$ python3 -q
>>> import numpy as np
>>> np.set_printoptions(precision=2, suppress=True, linewidth=200, floatmode="fixed")
>>> data = np.loadtxt("sample15.csv", delimiter=",")
>>> data
array([[ 0.99, -0.65,  0.89,  3.75],
       [ 0.21, -0.27,  0.26,  2.15],
       [ 0.44, -1.32,  1.62, -1.62],
       [-1.63, -1.03,  0.62, -4.40],
       [-0.32, -1.04,  0.92,  0.54],
       [-0.10, -1.02,  0.85,  3.40]])
>>> blk = np.stack([data, 2 * data, data[::-1]])
>>> (blk @ data.T).shape
(3, 6, 6)
>>> np.linalg.norm(blk, axis=(1, 2))
array([ 8.21, 16.42,  8.21])
>>> left, s, Vt = np.linalg.svd(data)
>>> s.round(2) + 0
array([7.39, 3.27, 1.43, 0.00])
>>> np.argmax(s[:-1] / (s[1:] + 1e-6)) + 1
np.int64(3)
>>> Y = left[:, :3] @ np.diag(s[:3]) @ Vt[:3]
>>> np.linalg.matrix_rank(data, rtol=0.05)
np.int64(3)
>>> Y
array([[ 0.99, -0.65,  0.89,  3.75],
       [ 0.21, -0.27,  0.26,  2.15],
       [ 0.44, -1.32,  1.62, -1.62],
       [-1.63, -1.03,  0.62, -4.40],
       [-0.32, -1.04,  0.92,  0.54],
       [-0.10, -1.02,  0.85,  3.40]])
>>> round(np.linalg.norm(data - Y) / np.linalg.norm(data), 2)
np.float64(0.0)
>>> round(float(np.abs(data - Y).max()), 2)
0.0
>>> np.linalg.matrix_rank(Y)
np.int64(3)
>>> data @ np.linalg.pinv(data) @ data
array([[ 0.99, -0.65,  0.89,  3.75],
       [ 0.21, -0.27,  0.26,  2.15],
       [ 0.44, -1.32,  1.62, -1.62],
       [-1.63, -1.03,  0.62, -4.40],
       [-0.32, -1.04,  0.92,  0.54],
       [-0.10, -1.02,  0.85,  3.40]])
>>> np.linalg.lstsq(data[:-1].T, data[-1])[2]
np.int32(3)
>>> round(float(np.trace(np.linalg.pinv(data) @ data)), 2)
3.0
>>> rk = np.linalg.matrix_rank(data)
>>> rk
np.int64(3)
>>> null = np.linalg.svd(data)[2][rk:].T
>>> np.round(null @ null.T, 2) + 0
array([[ 0.07, -0.19, -0.18, -0.01],
       [-0.19,  0.48,  0.46,  0.02],
       [-0.18,  0.46,  0.45,  0.02],
       [-0.01,  0.02,  0.02,  0.00]])
>>> null.shape
(4, 1)
>>> [int(np.linalg.matrix_rank(data[:i])) for i in range(1, len(data) + 1)]
[1, 2, 3, 3, 3, 3]
>>> np.linalg.matrix_rank(data.T @ data), np.linalg.matrix_rank(data @ data.T)
(np.int64(3), np.int64(3))
>>> x = np.array([5, -5, 6, -3])
>>> h = np.maximum(data @ x, 0)
>>> np.maximum(data @ x, 0) - np.maximum(-data @ x, 0)
array([ 2.29, -2.49, 23.38, 13.92,  7.50, -0.50])
>>> data * (h > 1e-9)[:, None]
array([[ 0.99, -0.65,  0.89,  3.75],
       [ 0.00, -0.00,  0.00,  0.00],
       [ 0.44, -1.32,  1.62, -1.62],
       [-1.63, -1.03,  0.62, -4.40],
       [-0.32, -1.04,  0.92,  0.54],
       [-0.00, -0.00,  0.00,  0.00]])
>>> np.tanh(data @ x)
array([ 0.98, -0.99,  1.00,  1.00,  1.00, -0.46])
>>> data.T @ h
array([-12.54, -54.49,  55.44, -86.49])
>>> h
array([ 2.29,  0.00, 23.38, 13.92,  7.50,  0.00])
>>> np.flatnonzero(h > 1e-9)
array([0, 2, 3, 4])
>>> Y = np.array([[1, 5, 4, 4, 5, 2, 0, 2, 3],
...     [0, 0, 2, 5, 3, 0, 4, 4, 3],
...     [3, 0, 3, 4, 1, 0, 0, 5, 5],
...     [1, 3, 4, 4, 0, 5, 2, 5, 4],
...     [1, 0, 2, 5, 2, 4, 2, 5, 3],
...     [2, 4, 3, 2, 5, 2, 4, 0, 5],
...     [3, 0, 3, 2, 5, 1, 2, 3, 5],
...     [0, 2, 5, 0, 5, 5, 4, 1, 2],
...     [2, 1, 5, 0, 5, 0, 2, 2, 3]])
>>> E = np.triu(Y)
>>> E
array([[1, 5, 4, 4, 5, 2, 0, 2, 3],
       [0, 0, 2, 5, 3, 0, 4, 4, 3],
       [0, 0, 3, 4, 1, 0, 0, 5, 5],
       [0, 0, 0, 4, 0, 5, 2, 5, 4],
       [0, 0, 0, 0, 2, 4, 2, 5, 3],
       [0, 0, 0, 0, 0, 2, 4, 0, 5],
       [0, 0, 0, 0, 0, 0, 2, 3, 5],
       [0, 0, 0, 0, 0, 0, 0, 1, 2],
       [0, 0, 0, 0, 0, 0, 0, 0, 3]])
>>> np.sort(np.linalg.eigvals(E))
array([0.00, 1.00, 1.00, 2.00, 2.00, 2.00, 3.00, 3.00, 4.00])
